$ python -q
>>> import numpy as np
>>> np.set_printoptions(precision=3, suppress=True, linewidth=200)
>>> def tidy(a):
...     return np.round(a, 3) + 0
... 
>>> B = np.array([[-2, 4], [2, 0], [-3, 5], [-5, -3], [-1, 2], [-3, 0], [-3, 5]])
>>> C = np.array([[-1, -2, -2, -2, 1, 1, 2], [2, 1, 0, 0, 0, 0, 2]])
>>> rng = np.random.default_rng(658)
>>> M = B @ C + 0.05 * rng.normal(size=(7, 7))
>>> tidy(M)
array([[  9.995,   7.996,   3.958,   4.012,  -2.07 ,  -1.926,   3.917],
       [ -2.045,  -4.035,  -4.115,  -4.077,   1.93 ,   2.059,   4.064],
       [ 13.019,  11.047,   5.981,   5.993,  -2.965,  -3.06 ,   4.012],
       [ -0.98 ,   7.003,   9.972,  10.059,  -4.961,  -5.095, -15.995],
       [  5.012,   4.016,   1.987,   1.947,  -0.967,  -1.14 ,   1.965],
       [  3.016,   6.065,   5.936,   6.079,  -3.068,  -3.057,  -5.95 ],
       [ 12.999,  11.021,   5.974,   5.972,  -2.996,  -2.957,   3.92 ]])
>>> X = np.loadtxt("out6.csv", delimiter=",")
>>> X
array([[1.   , 0.7  , 0.49 , 0.343],
       [0.7  , 1.   , 0.7  , 0.49 ],
       [0.49 , 0.7  , 1.   , 0.7  ],
       [0.343, 0.49 , 0.7  , 1.   ]])
>>> vals, evecs = np.linalg.eigh(X)
>>> np.abs(evecs[:, -1]).round(6).argmax()
np.int64(1)
>>> tidy(np.linalg.eigvalsh(X @ X))
array([0.041, 0.101, 0.569, 7.425])
>>> tidy(evecs.T @ evecs)
array([[1., 0., 0., 0.],
       [0., 1., 0., 0.],
       [0., 0., 1., 0.],
       [0., 0., 0., 1.]])
>>> tidy(np.linalg.svd(X, compute_uv=False))
array([2.725, 0.754, 0.318, 0.203])
>>> vals.sum(), np.trace(X)
(np.float64(4.0), np.float64(4.0))
>>> np.unique(vals.round(6) + 0, return_counts=True)[1]
array([1, 1, 1, 1])
>>> tidy(evecs @ np.diag(vals) @ evecs.T)
array([[1.   , 0.7  , 0.49 , 0.343],
       [0.7  , 1.   , 0.7  , 0.49 ],
       [0.49 , 0.7  , 1.   , 0.7  ],
       [0.343, 0.49 , 0.7  , 1.   ]])
>>> W1 = np.array([[1, -1], [1, 1], [3, -2], [3, 0]])
>>> coef = np.array([-1, -1])
>>> act = np.maximum(X @ W1 + coef, 0)
>>> tidy(act)
array([[3.199, 0.   ],
       [4.27 , 0.   ],
       [5.29 , 0.   ],
       [4.933, 0.   ]])
>>> (act > 0).mean(axis=0)
array([1., 0.])
>>> np.linalg.matrix_rank(act)
np.int64(1)
>>> C = np.array([[0, 1], [1, 0]])
>>> tidy(act @ C)
array([[0.   , 3.199],
       [0.   , 4.27 ],
       [0.   , 5.29 ],
       [0.   , 4.933]])
>>> th = np.radians(60)
>>> r_ = np.eye(2)
>>> r_[0, 0] = r_[1, 1] = np.cos(th)
>>> r_[0, 1], r_[1, 0] = -np.sin(th), np.sin(th)
>>> tidy(r_)
array([[ 0.5  , -0.866],
       [ 0.866,  0.5  ]])
>>> B = act @ r_.T
>>> tidy(B)
array([[1.6  , 2.77 ],
       [2.135, 3.698],
       [2.645, 4.581],
       [2.467, 4.272]])
>>> tidy(np.linalg.svd(act, compute_uv=False)), tidy(np.linalg.svd(B, compute_uv=False))
(array([8.988, 0.   ]), array([8.988, 0.   ]))
>>> np.allclose(act @ act.T, B @ B.T)
True
>>> m1 = np.load("arr.npy")
>>> tidy(m1)
array([[ 0.625,  0.375, -0.125, -0.125, -0.625,  0.125,  0.125, -0.125],
       [ 0.375,  0.625,  0.125,  0.125,  0.625, -0.125, -0.125,  0.125],
       [-0.125,  0.125,  0.958, -0.042, -0.208,  0.042,  0.042, -0.042],
       [-0.125,  0.125, -0.042,  0.958, -0.208,  0.042,  0.042, -0.042],
       [-0.625,  0.625, -0.208, -0.208, -0.042,  0.208,  0.208, -0.208],
       [ 0.125, -0.125,  0.042,  0.042,  0.208,  0.958, -0.042,  0.042],
       [ 0.125, -0.125,  0.042,  0.042,  0.208, -0.042,  0.958,  0.042],
       [-0.125,  0.125, -0.042, -0.042, -0.208,  0.042,  0.042,  0.958]])
>>> vec = np.array([1, -3, 0, -1, -1, 1, 2, -2])
>>> tidy((m1 * vec).sum(axis=1))
array([ 0.875, -2.875, -0.042, -1.042, -1.208,  1.042,  2.042, -2.042])
>>> tidy(m1 @ (2 * vec))
array([ 1.75 , -5.75 , -0.083, -2.083, -2.417,  2.083,  4.083, -4.083])
>>> tidy(np.einsum("ij,j->i", m1, vec))
array([ 0.875, -2.875, -0.042, -1.042, -1.208,  1.042,  2.042, -2.042])
>>> z = rng.permutation(8)
>>> z
array([1, 0, 4, 6, 3, 7, 5, 2])
>>> B = m1[z][:, z]
>>> np.trace(B)
np.float64(6.0)
>>> np.allclose(B, m1)
False
>>> tidy(np.diag(B))
array([ 0.625,  0.625, -0.042,  0.958,  0.958,  0.958,  0.958,  0.958])
>>> tidy(B)
array([[ 0.625,  0.375,  0.625, -0.125,  0.125,  0.125, -0.125,  0.125],
       [ 0.375,  0.625, -0.625,  0.125, -0.125, -0.125,  0.125, -0.125],
       [ 0.625, -0.625, -0.042,  0.208, -0.208, -0.208,  0.208, -0.208],
       [-0.125,  0.125,  0.208,  0.958,  0.042,  0.042, -0.042,  0.042],
       [ 0.125, -0.125, -0.208,  0.042,  0.958, -0.042,  0.042, -0.042],
       [ 0.125, -0.125, -0.208,  0.042, -0.042,  0.958,  0.042, -0.042],
       [-0.125,  0.125,  0.208, -0.042,  0.042,  0.042,  0.958,  0.042],
       [ 0.125, -0.125, -0.208,  0.042, -0.042, -0.042,  0.042,  0.958]])
>>> tidy(np.linalg.det(B)), tidy(np.linalg.det(m1[z]))
(np.float64(-1.0), np.float64(-1.0))
>>> F = np.loadtxt("data.csv", delimiter=",")
>>> F
array([[0., 0., 0., 0., 0., 0., 0., 0., 1.],
       [0., 0., 0., 1., 0., 0., 0., 0., 0.],
       [0., 0., 0., 0., 0., 1., 0., 0., 0.],
       [0., 1., 0., 0., 0., 0., 0., 0., 0.],
       [0., 0., 1., 0., 0., 0., 0., 0., 0.],
       [1., 0., 0., 0., 0., 0., 0., 0., 0.],
       [0., 0., 0., 0., 0., 0., 0., 1., 0.],
       [0., 0., 0., 0., 0., 0., 1., 0., 0.],
       [0., 0., 0., 0., 1., 0., 0., 0., 0.]])
>>> B = F / np.linalg.norm(F, axis=1, keepdims=True)
>>> cov = B @ B.T
>>> np.degrees(np.arccos(np.clip(cov[3, 8], -1, 1)))
np.float64(90.0)
>>> tidy(np.linalg.norm(B, axis=1))
array([1., 1., 1., 1., 1., 1., 1., 1., 1.])
>>> cov[3]
array([0., 0., 0., 1., 0., 0., 0., 0., 0.])
>>> tidy(np.sort(np.abs(np.linalg.eigvals(F)))[::-1])
array([1., 1., 1., 1., 1., 1., 1., 1., 1.])
>>> tidy(np.linalg.matrix_power(F, 2))
array([[0., 0., 0., 0., 1., 0., 0., 0., 0.],
       [0., 1., 0., 0., 0., 0., 0., 0., 0.],
       [1., 0., 0., 0., 0., 0., 0., 0., 0.],
       [0., 0., 0., 1., 0., 0., 0., 0., 0.],
       [0., 0., 0., 0., 0., 1., 0., 0., 0.],
       [0., 0., 0., 0., 0., 0., 0., 0., 1.],
       [0., 0., 0., 0., 0., 0., 1., 0., 0.],
       [0., 0., 0., 0., 0., 0., 0., 1., 0.],
       [0., 0., 1., 0., 0., 0., 0., 0., 0.]])
>>> F @ np.ones(9)
array([1., 1., 1., 1., 1., 1., 1., 1., 1.])
>>> p = np.eye(9)[4]
>>> for _ in range(3):
...     p = p @ F
...     print(p.round(3))
... 
[0. 0. 1. 0. 0. 0. 0. 0. 0.]
[0. 0. 0. 0. 0. 1. 0. 0. 0.]
[1. 0. 0. 0. 0. 0. 0. 0. 0.]
>>> vec = np.array([3, -5, 2, 2, 2, 0, -3, -4, 3])
>>> tidy(np.abs(np.linalg.eigvals(F)))
array([1., 1., 1., 1., 1., 1., 1., 1., 1.])
>>> tidy(np.linalg.inv(F))
array([[0., 0., 0., 0., 0., 1., 0., 0., 0.],
       [0., 0., 0., 1., 0., 0., 0., 0., 0.],
       [0., 0., 0., 0., 1., 0., 0., 0., 0.],
       [0., 1., 0., 0., 0., 0., 0., 0., 0.],
       [0., 0., 0., 0., 0., 0., 0., 0., 1.],
       [0., 0., 1., 0., 0., 0., 0., 0., 0.],
       [0., 0., 0., 0., 0., 0., 0., 1., 0.],
       [0., 0., 0., 0., 0., 0., 1., 0., 0.],
       [1., 0., 0., 0., 0., 0., 0., 0., 0.]])
>>> 9 - np.linalg.matrix_rank(F - np.eye(9), tol=1e-8)
np.int64(3)
>>> tidy(np.linalg.det(F))
np.float64(1.0)
>>> th = rng.uniform(0, 2 * np.pi, 32)
>>> O, _ = np.linalg.qr(np.array([[-0.5, 0.2],
...     [-0.2, -1.9],
...     [1.5, -0.4],
...     [0.5, -0.5],
...     [-1.4, 0.0],
...     [0.7, -0.9],
...     [-2.3, 2.3],
...     [-0.9, 0.1]]))
>>> arr = 20 * np.c_[np.cos(th), np.sin(th)] @ O.T
>>> tidy(arr)
array([[  3.025,   6.977,  -9.657,  -2.151,  10.101,  -2.429,   9.894,   6.202],
       [ -1.019, -16.035,   4.637,  -1.348,  -7.274,  -3.466,   6.203,  -3.887],
       [ -2.927,  -0.324,   8.695,   3.055,  -7.955,   4.363, -14.053,  -5.157],
       [  1.842,  -9.23 ,  -4.519,  -3.352,   2.339,  -5.7  ,  15.42 ,   2.007],
       [ -1.178,  12.205,   2.253,   3.098,   0.287,   5.618, -14.252,  -0.455],
       [  2.344,  -6.034,  -6.328,  -3.4  ,   4.591,  -5.464,  15.641,   3.304],
       [ -3.02 ,  -7.145,   9.659,   2.12 , -10.134,   2.368,  -9.753,  -6.215],
       [ -3.052,  -5.515,   9.59 ,   2.401,  -9.76 ,   2.928, -11.046,  -6.057],
       [ -3.032,  -6.712,   9.652,   2.199, -10.045,   2.523, -10.115,  -6.18 ],
       [ -2.117, -14.409,   7.72 ,   0.062,  -9.763,  -1.283,  -0.284,  -5.591],
       [  3.054,   4.749,  -9.519,  -2.52 ,   9.55 ,  -3.172,  11.592,   5.961],
       [ -1.757,   9.678,   4.222,   3.33 ,  -1.983,   5.71 , -15.316,  -1.799],
       [ -1.322, -15.892,   5.518,  -1.006,  -8.047,  -2.96 ,   4.626,  -4.397],
       [  1.629,  15.536,  -6.389,   0.627,   8.77 ,   2.381,  -2.883,   4.886],
       [  2.734,  -2.424,  -7.847,  -3.267,   6.66 ,  -4.929,  15.029,   4.459],
       [ -1.319, -15.894,   5.51 ,  -1.009,  -8.04 ,  -2.964,   4.64 ,  -4.393],
       [  2.865,   9.893,  -9.478,  -1.54 ,  10.496,  -1.272,   7.082,   6.306],
       [ -1.958,   8.586,   4.926,   3.377,  -2.831,   5.674, -15.534,  -2.293],
       [ -2.617,   3.679,   7.373,   3.333,  -5.991,   5.144, -15.332,  -4.09 ],
       [ -2.43 , -13.156,   8.519,   0.583, -10.249,  -0.414,  -2.684,  -5.973],
       [ -3.054,  -4.842,   9.529,   2.506,  -9.576,   3.143, -11.527,  -5.973],
       [  2.309,  -6.299,  -6.196,  -3.403,   4.421,  -5.493,  15.653,   3.207],
       [  1.163, -12.26 ,  -2.203,  -3.091,  -0.343,  -5.612,  14.218,   0.422],
       [  0.28 ,  15.661,  -2.412,   2.075,   5.183,   4.476,  -9.547,   2.546],
       [ -3.046,  -3.766,   9.396,   2.66 ,  -9.25 ,   3.467, -12.237,  -5.818],
       [ -3.029,  -6.831,   9.654,   2.178, -10.07 ,   2.481, -10.017,  -6.19 ],
       [  1.975,  14.822,  -7.342,   0.151,   9.498,   1.629,  -0.696,   5.397],
       [ -2.931,  -9.008,   9.583,   1.743, -10.422,   1.649,  -8.02 ,  -6.304],
       [  3.003,   7.611,  -9.656,  -2.032,  10.221,  -2.197,   9.347,   6.247],
       [  1.141,  16.   ,  -4.993,   1.214,   7.591,   3.27 ,  -5.585,   4.095],
       [  1.142,  16.   ,  -4.995,   1.213,   7.593,   3.269,  -5.581,   4.096],
       [  1.371,  15.85 ,  -5.66 ,   0.947,   8.168,   2.871,  -4.356,   4.478]])
>>> vals, evecs = np.linalg.eig(X)
>>> tidy(X @ evecs[:, 0] - vals[0] * evecs[:, 0])
array([0., 0., 0., 0.])
>>> tidy(np.sort(np.linalg.eigvals(X @ X)))
array([0.041, 0.101, 0.569, 7.425])
